>>> import numpy as np
>>> np.set_printoptions(precision=3, suppress=True, linewidth=120)
>>> rng = np.random.default_rng(29)
>>> mat = np.eye(3, dtype=int)[rng.permutation(3)]
>>> print(mat)
[[0 0 1]
 [1 0 0]
 [0 1 0]]
>>> x = np.array([3, 0, 2])
>>> print(np.round(np.linalg.norm(x), 3), round(float(np.linalg.norm(mat @ x)), 3))
3.606 3.606
>>> print(3 - np.linalg.matrix_rank(mat - np.eye(3), tol=1e-8))
1
>>> print(mat.T @ (mat @ x))
[3 0 2]
>>> print(np.abs(np.linalg.eigvals(mat)))
[1. 1. 1.]
>>> F = np.load("data.npy")
>>> print(F)
[[-0.13  0.52  0.39]
 [ 0.19 -0.76 -0.57]
 [ 0.25 -1.   -0.75]]
>>> B = np.array([[2, 2], [0, 0], [1, 0]])
>>> print(np.einsum("ij->j", F))
[ 0.31 -1.24 -0.93]
>>> print(np.vstack([F, B.T]).shape)
(5, 3)
>>> print(F @ B)
[[ 0.13 -0.26]
 [-0.19  0.38]
 [-0.25  0.5 ]]
>>> print(np.einsum("ik,kj->ji", F, B))
[[ 0.13 -0.19 -0.25]
 [-0.26  0.38  0.5 ]]
>>> print(np.einsum("ij,ij->i", F, F))
[0.439 0.939 1.625]
>>> z = rng.permutation(3)
>>> print(z)
[0 1 2]
>>> B = F[z][:, z]
>>> print(np.diag(B))
[-0.13 -0.76 -0.75]
>>> print(np.allclose(B, F))
True
>>> print(np.allclose(F[:-1].T @ np.linalg.lstsq(F[:-1].T, F[-1])[0], F[-1]))
True
>>> print(np.round(np.trace(np.linalg.pinv(F) @ F), 3))
1.0
>>> hat = np.triu(np.array([[1, 3, 4], [2, 2, 1], [3, 4, 1]]), 1) + np.eye(3)
>>> B = hat @ F @ np.linalg.inv(hat)
>>> print(np.linalg.matrix_rank(B))
1
>>> print(np.round(np.linalg.det(B), 3))
0.0
>>> print(np.round(np.poly(B), 3) + 0)
[1.   1.64 0.   0.  ]
>>> Uu, sig, vt = np.linalg.svd(F)
>>> print(np.argmax(sig[:-1] / (sig[1:] + 1e-6)) + 1)
1
>>> B = Uu[:, :1] @ np.diag(sig[:1]) @ vt[:1]
>>> print(B)
[[-0.13  0.52  0.39]
 [ 0.19 -0.76 -0.57]
 [ 0.25 -1.   -0.75]]
>>> print(np.linalg.matrix_rank(B))
1
>>> print(round(float(np.linalg.norm(F - B, 2)), 3), round(sig[1], 3))
0.0 0.0
>>> feats = np.array([[7.0, 3.0, -7.0, -6.0],
...     [0.0, 0.0, 0.0, -9.0],
...     [0.0, -8.0, 5.0, -4.0],
...     [0.0, -3.0, -5.0, -7.0]])
>>> print(feats)
[[ 7.  3. -7. -6.]
 [ 0.  0.  0. -9.]
 [ 0. -8.  5. -4.]
 [ 0. -3. -5. -7.]]
>>> x = np.array([2, 0, 1, 2])
>>> print(feats @ np.ones(4))
[ -3.  -9.  -7. -15.]
>>> print((feats * x).sum(axis=1))
[ -5. -18.  -3. -19.]
>>> B = np.array([[1, 1], [1, 0], [-2, -2], [2, 1]])
>>> print(np.linalg.matrix_rank(feats @ B))
2
>>> print(np.vstack([feats, B.T]).shape)
(6, 4)
>>> print(np.einsum("ik,kj->ij", feats, B))
[[ 12.  15.]
 [-18.  -9.]
 [-26. -14.]
 [ -7.   3.]]
>>> print(B.T @ feats.T)
[[ 12. -18. -26.  -7.]
 [ 15.  -9. -14.   3.]]
>>> O, r_ = np.linalg.qr(feats)
>>> print(r_)
[[ 7.     3.    -7.    -6.   ]
 [ 0.    -8.544  2.926 -6.203]
 [ 0.     0.    -6.437 -5.15 ]
 [ 0.     0.     0.    -9.   ]]
>>> print(O.shape, r_.shape)
(4, 4) (4, 4)
>>> print(np.linalg.matrix_rank(r_ - r_[0, 0] * np.eye(4)))
3
>>> print(round(np.prod(np.diag(r_)), 3), round(float(np.linalg.det(r_)), 3))
-3465.0 -3465.0
>>> print(np.sort(np.linalg.eigvals(r_)))
[-9.    -8.544 -6.437  7.   ]
>>> print(np.linalg.matrix_power(r_ - np.diag(np.diag(r_)), 4))
[[0. 0. 0. 0.]
 [0. 0. 0. 0.]
 [0. 0. 0. 0.]
 [0. 0. 0. 0.]]
